>>> import numpy as np
>>> np.set_printoptions(precision=1, suppress=True, linewidth=100, floatmode="fixed")
>>> tidy = lambda a: np.round(a, 1) + 0
>>> A = np.load("mat.npy")
>>> tidy(A)
array([[-1.7,  0.4,  0.9,  0.0, -2.3],
       [ 1.2, -1.1, -1.7,  0.4, -1.8],
       [-0.2,  2.2, -1.8, -1.0, -0.1],
       [-0.2, -1.2,  0.0, -2.7,  0.0],
       [-2.2, -1.1, -1.5,  0.7,  0.8]])
>>> tidy(np.linalg.pinv(A))
array([[-0.2,  0.1,  0.0,  0.0, -0.2],
       [ 0.0, -0.1,  0.2, -0.1, -0.1],
       [ 0.1, -0.2, -0.2,  0.0, -0.2],
       [ 0.0,  0.0, -0.1, -0.3,  0.1],
       [-0.3, -0.2,  0.0,  0.0,  0.1]])
>>> tidy(np.linalg.svd(A, compute_uv=False))
array([3.0, 3.0, 3.0, 3.0, 3.0])
>>> tidy(A[:, 3] @ A[:, 0])
np.float64(0.0)
>>> feats = np.load("out12.npy")
>>> feats
array([[1, 1, 2],
       [2, 1, 1],
       [1, 2, 1]])
>>> x0 = np.array([3, -1, 2])
>>> target = feats @ x0
>>> target
array([6, 7, 3])
>>> tidy(np.linalg.solve(feats, target + feats[:, 2]))
array([ 3.0, -1.0,  3.0])
>>> tidy(np.linalg.solve(feats.T, feats[2]))
array([0.0, 0.0, 1.0])
>>> tidy(np.linalg.solve(feats, target))
array([ 3.0, -1.0,  2.0])
>>> tidy(np.linalg.eigvals(feats).sum().real)
np.float64(3.0)
>>> tidy(np.linalg.det(feats[::-1]))
np.float64(-4.0)
>>> tidy(np.poly(feats))
array([ 1.0, -3.0, -3.0, -4.0])
>>> tidy(np.linalg.det(2 * feats)), tidy(np.linalg.det(feats))
(np.float64(32.0), np.float64(4.0))
>>> tidy(np.linalg.eigvals(feats))
array([ 4.0+0.0j, -0.5+0.9j, -0.5-0.9j])
>>> u = np.array([-2, 0, 1])
>>> B = feats + np.outer(u, np.eye(3)[2])
>>> tidy(np.linalg.det(B) / np.linalg.det(feats)), tidy(1 + np.linalg.solve(feats, u)[2])
(np.float64(-0.8), np.float64(-0.8))
>>> M = np.load("w.npy")
>>> M
array([[9, 5, 5],
       [5, 9, 5],
       [5, 5, 9]])
>>> tidy(np.linalg.det(M[::-1]))
np.float64(-304.0)
>>> np.einsum("ij,ji->", M, M)
np.int64(393)
>>> tidy(np.linalg.det(2 * M)), tidy(np.linalg.det(M))
(np.float64(2432.0), np.float64(304.0))
>>> evals, V = np.linalg.eig(M)
>>> tidy(np.sort(np.linalg.eigvals(M @ M)))
array([ 16.0,  16.0, 361.0])
>>> left, s, VT = np.linalg.svd(M, full_matrices=False)
>>> np.abs(left[:, 0]).round(6).argmax()
np.int64(0)
>>> tidy(left.T @ M @ VT.T)
array([[19.0,  0.0,  0.0],
       [ 0.0,  4.0,  0.0],
       [ 0.0,  0.0,  4.0]])
>>> tidy(s)
array([19.0,  4.0,  4.0])
>>> F = np.load("case19.npy")
>>> F
array([[ 2,  3,  3],
       [-3, -3, -2],
       [-3, -1, -3]])
>>> def softmax(z):
...     e = np.exp(z - z.max(axis=-1, keepdims=True))
...     return e / e.sum(axis=-1, keepdims=True)
... 
>>> tidy(softmax(F[0]))
array([0.2, 0.4, 0.4])
>>> tidy(softmax(F[0] + -2))
array([0.2, 0.4, 0.4])
>>> tidy(softmax(F).sum(axis=1))
array([1.0, 1.0, 1.0])
>>> tidy(softmax(10 * F[0]))
array([0.0, 0.5, 0.5])
>>> S = F @ F.T / np.sqrt(3)
>>> tidy(softmax(S + np.triu(np.full(S.shape, -np.inf), 1)))
array([[1.0, 0.0, 0.0],
       [0.0, 1.0, 0.0],
       [0.0, 0.4, 0.6]])
>>> tidy(softmax(S)[0] @ F)
array([2.0, 3.0, 3.0])
>>> softmax(S).round(6).argmax(axis=1)
array([0, 1, 2])
>>> tidy(softmax(S))
array([[1.0, 0.0, 0.0],
       [0.0, 0.9, 0.1],
       [0.0, 0.4, 0.6]])
>>> hat = np.triu(np.array([[2, 2, 2], [3, 0, 0], [2, 2, 2]]), 1) + np.eye(3)
>>> B = hat @ F @ np.linalg.inv(hat)
>>> np.linalg.matrix_rank(B)
np.int64(3)
>>> np.trace(B), np.trace(F)
(np.float64(-4.0), np.int64(-4))
>>> B
array([[-10.0,  15.0,  13.0],
       [ -3.0,   3.0,   4.0],
       [ -3.0,   5.0,   3.0]])
>>> np.argsort(-np.linalg.norm(B, axis=0).round(6), kind="stable")[:3]
array([1, 2, 0])
>>> np.linalg.cond(B) > 100
np.False_
>>> J = np.load("layer6.npy")
>>> J
array([[2.0, 1.0, 0.0, 0.0, 0.0],
       [0.0, 2.0, 1.0, 0.0, 0.0],
       [0.0, 0.0, 2.0, 1.0, 0.0],
       [0.0, 0.0, 0.0, 2.0, 1.0],
       [0.0, 0.0, 0.0, 0.0, 2.0]])
>>> B = np.array([[3, 1, 0], [-3, -1, -2], [3, 2, -2], [-3, -2, 0], [2, 2, 0]])
>>> np.einsum("ik,kj->ji", J, B)
array([[ 3.0, -3.0,  3.0, -4.0,  4.0],
       [ 1.0,  0.0,  2.0, -2.0,  4.0],
       [-2.0, -6.0, -4.0,  0.0,  0.0]])
>>> B @ J
Traceback (most recent call last):
  File "<python-input-58>", line 1, in <module>
    B @ J
    ~~^~~
ValueError: matmul: Input operand 1 has a mismatch in its core dimension 0, with gufunc signature (n?,k),(k,m?)->(n?,m?) (size 5 is different from 3)
>>> np.linalg.matrix_rank(np.vstack([J, B.T]))
np.int64(5)
>>> np.einsum("ij->j", J)
array([2.0, 3.0, 3.0, 3.0, 3.0])
>>> np.einsum("ij,ij->i", J, J)
array([5.0, 5.0, 5.0, 5.0, 4.0])
